>>> import numpy as np
>>> np.set_printoptions(precision=2, suppress=True, linewidth=100, floatmode="fixed")
>>> Z = 3 * np.array([[-0.5, -0.4, 1.2], [-0.8, 1.4, 1.2]])
>>> rng = np.random.default_rng(33)
>>> z = rng.integers(0, 2, 22)
>>> arr = Z[z] + rng.normal(size=(22, 3))
>>> arr
array([[-3.08,  5.22,  2.14],
       [-1.24, -0.82,  2.45],
       [-1.33, -0.64,  2.83],
       [-2.88,  4.74,  2.30],
       [-3.28,  5.15,  3.69],
       [-3.82,  4.21,  5.54],
       [-3.01, -0.38,  4.36],
       [-1.68, -0.59,  2.93],
       [-0.86,  5.92,  2.72],
       [-2.61,  4.33,  2.97],
       [-1.15, -2.24,  4.18],
       [-1.80, -1.25,  4.07],
       [-1.47,  3.22,  4.39],
       [-1.52,  4.08,  5.14],
       [-3.16,  3.65,  3.98],
       [-3.08,  5.59,  3.80],
       [ 0.22, -2.25,  2.65],
       [-0.16, -2.25,  4.68],
       [-3.21,  4.47,  4.77],
       [-2.46,  3.05,  3.11],
       [-0.36, -1.01,  4.31],
       [-1.41, -0.91,  3.41]])
>>> O, evecs = np.linalg.qr(arr[:, :1])[0], np.linalg.qr(arr[:, 1:])[0]
>>> s = np.linalg.svd(O.T @ evecs, compute_uv=False)
>>> s
array([0.93])
>>> (s > 0.9).sum()
np.int64(1)
>>> Z = arr[[21, 17]].astype(float)
>>> for _ in range(7):
...     z = np.linalg.norm(arr[:, None] - Z, axis=-1).argmin(axis=1)
...     Z = np.array([arr[z == j].mean(axis=0) for j in range(2)])
... 
>>> z
array([0, 1, 1, 0, 0, 0, 1, 1, 0, 0, 1, 1, 0, 0, 0, 0, 1, 1, 0, 0, 1, 1])
>>> np.bincount(z)
array([12, 10])
>>> np.abs(Z[1] - Z[0]).argmax()
np.int64(1)
>>> Z[1] - Z[0]
array([ 1.43, -5.71, -0.13])
>>> dist = np.linalg.norm(arr[:, None] - arr[None], axis=-1)
>>> (dist + 1e9 * np.eye(22)).round(6).argmin(axis=1)
array([ 3,  2,  7,  0, 15, 18, 11,  2,  3,  3, 17, 21, 13, 12, 18,  4, 10, 10,  5, 14, 17,  7])
>>> dist.mean(axis=1).argmax()
np.int64(16)
>>> dist[0].round(6).argsort(kind="stable")[:4]
array([0, 3, 9, 4])
>>> O, r_ = np.linalg.qr(arr)
>>> r_
array([[ 10.63, -12.26, -15.21],
       [  0.00,  10.89,  -3.39],
       [  0.00,   0.00,  -8.41]])
>>> O.shape, r_.shape
((22, 3), (3, 3))
>>> B = np.c_[arr[:, :1] @ np.array([[1]]), np.array([1, 3, 4, 2, 2, 1, 3, 3, 3, 0, 2, 4, 1, 3, 5, 1, 5, 2, 4, 3, 3, 2])]
>>> B
array([[-3.08,  1.00],
       [-1.24,  3.00],
       [-1.33,  4.00],
       [-2.88,  2.00],
       [-3.28,  2.00],
       [-3.82,  1.00],
       [-3.01,  3.00],
       [-1.68,  3.00],
       [-0.86,  3.00],
       [-2.61,  0.00],
       [-1.15,  2.00],
       [-1.80,  4.00],
       [-1.47,  1.00],
       [-1.52,  3.00],
       [-3.16,  5.00],
       [-3.08,  1.00],
       [ 0.22,  5.00],
       [-0.16,  2.00],
       [-3.21,  4.00],
       [-2.46,  3.00],
       [-0.36,  3.00],
       [-1.41,  2.00]])
>>> np.linalg.norm(np.linalg.qr(arr)[0].T @ B, axis=0) ** 2 / ((B ** 2).sum(axis=0) + 1e-12)
array([1.00, 0.76])
>>> np.linalg.matrix_rank(B)
np.int64(2)
>>> np.linalg.matrix_rank(np.c_[arr, B])
np.int64(4)
>>> np.round(np.linalg.norm(B - arr @ np.linalg.lstsq(arr, B)[0], axis=0), 2) + 0
array([0.00, 6.70])
